$ ipython --no-banner

In [1]: import numpy as np

In [2]: np.set_printoptions(suppress=True, linewidth=160)

In [3]: tidy = lambda a: np.round(a, 3) + 0

In [4]: feats = np.load("a.npy")

In [5]: feats
Out[5]: 
array([[ 1.   , -0.3  ,  0.1  , -0.4  ,  1.199],
       [-0.3  , -0.2  , -0.7  ,  0.1  , -0.318],
       [ 1.6  ,  0.2  ,  0.3  ,  0.5  , -1.483],
       [-0.9  ,  2.4  , -1.5  , -0.8  ,  2.389],
       [ 0.5  , -1.2  , -0.5  ,  0.6  , -1.776],
       [-0.4  ,  1.   , -0.8  , -0.1  ,  0.281],
       [ 1.2  ,  0.1  ,  0.2  ,  0.6  , -1.783],
       [-1.4  ,  0.8  ,  0.6  ,  0.8  , -2.418],
       [-1.8  ,  2.1  , -1.3  ,  0.4  , -1.217],
       [ 1.4  ,  0.4  , -0.4  ,  1.7  , -5.136],
       [ 0.7  ,  0.2  , -0.6  ,  0.5  , -1.515],
       [ 0.4  , -0.6  ,  1.5  ,  0.4  , -1.246],
       [-0.6  ,  0.6  ,  0.   ,  0.8  , -2.399],
       [ 2.   ,  0.2  , -1.1  , -1.5  ,  4.467],
       [-0.7  ,  2.1  , -2.2  ,  0.2  , -0.592],
       [ 1.4  ,  0.4  , -0.4  ,  0.   , -0.009],
       [ 2.1  , -2.2  ,  1.   , -0.7  ,  2.062],
       [ 0.4  , -0.8  ,  0.   , -0.1  ,  0.285],
       [ 0.2  ,  0.5  , -1.   ,  0.2  , -0.582],
       [-0.5  ,  1.2  , -2.2  , -0.9  ,  2.711],
       [-0.6  , -1.   , -1.   ,  0.3  , -0.9  ],
       [ 0.   ,  0.2  ,  0.   , -1.1  ,  3.287],
       [ 1.3  ,  0.3  , -1.   , -0.9  ,  2.703],
       [ 0.4  , -0.7  ,  0.4  , -1.1  ,  3.315]])

In [6]: C = feats[[16, 19]].astype(float)

In [7]: for _ in range(3):
   ...:     labels = np.linalg.norm(feats[:, None] - C, axis=-1).argmin(axis=1)
   ...:     C = np.array([feats[labels == j].mean(axis=0) for j in range(2)])
   ...: 

In [8]: labels
Out[8]: array([1, 0, 0, 1, 0, 1, 0, 0, 1, 0, 0, 0, 0, 1, 1, 0, 1, 0, 0, 1, 0, 1, 1, 1])

In [9]: tidy(C[1] - C[0])
Out[9]: array([-0.15 ,  0.619, -0.628, -1.12 ,  3.356])

In [10]: np.bincount(labels)
Out[10]: array([13, 11])

In [11]: tidy(C)
Out[11]: 
array([[ 0.377, -0.046, -0.154,  0.492, -1.483],
       [ 0.227,  0.573, -0.782, -0.627,  1.873]])

In [12]: mat = np.array([[0.0, 3.0, -3.0, 2.0, 0.0, 0.0],
    ...:     [3.0, 0.0, 0.0, 0.0, 0.0, 0.0],
    ...:     [-3.0, 0.0, 0.0, 0.0, 0.0, 0.0],
    ...:     [2.0, 0.0, 0.0, 0.0, 0.0, 0.0],
    ...:     [0.0, 0.0, 0.0, 0.0, 0.0, 0.0],
    ...:     [0.0, 0.0, 0.0, 0.0, 0.0, 0.0]])

In [13]: ang = np.radians(135)

In [14]: r_ = np.eye(5)

In [15]: r_[4, 4] = r_[3, 3] = np.cos(ang)

In [16]: r_[4, 3], r_[3, 4] = -np.sin(ang), np.sin(ang)

In [17]: tidy(r_)
Out[17]: 
array([[ 1.   ,  0.   ,  0.   ,  0.   ,  0.   ],
       [ 0.   ,  1.   ,  0.   ,  0.   ,  0.   ],
       [ 0.   ,  0.   ,  1.   ,  0.   ,  0.   ],
       [ 0.   ,  0.   ,  0.   , -0.707,  0.707],
       [ 0.   ,  0.   ,  0.   , -0.707, -0.707]])

In [18]: other = feats @ r_.T

In [19]: np.allclose(feats @ feats.T, other @ other.T)
Out[19]: True

In [20]: other = np.array([[4, 3, 5], [3, 3, 1], [5, 0, 0], [0, 1, 1], [5, 3, 1]])

In [21]: np.vstack([r_, other.T]).shape
Out[21]: (8, 5)

In [22]: tidy(np.einsum("ij->j", r_))
Out[22]: array([ 1.   ,  1.   ,  1.   , -1.414,  0.   ])

In [23]: np.linalg.matrix_rank(np.vstack([r_, other.T]))
Out[23]: np.int64(5)

In [24]: tidy(np.einsum("ik,kj->ji", r_, other))
Out[24]: 
array([[ 4.   ,  3.   ,  5.   ,  3.536, -3.536],
       [ 3.   ,  3.   ,  0.   ,  1.414, -2.828],
       [ 5.   ,  1.   ,  0.   ,  0.   , -1.414]])

In [25]: tidy(other.T @ r_.T)
Out[25]: 
array([[ 4.   ,  3.   ,  5.   ,  3.536, -3.536],
       [ 3.   ,  3.   ,  0.   ,  1.414, -2.828],
       [ 5.   ,  1.   ,  0.   ,  0.   , -1.414]])
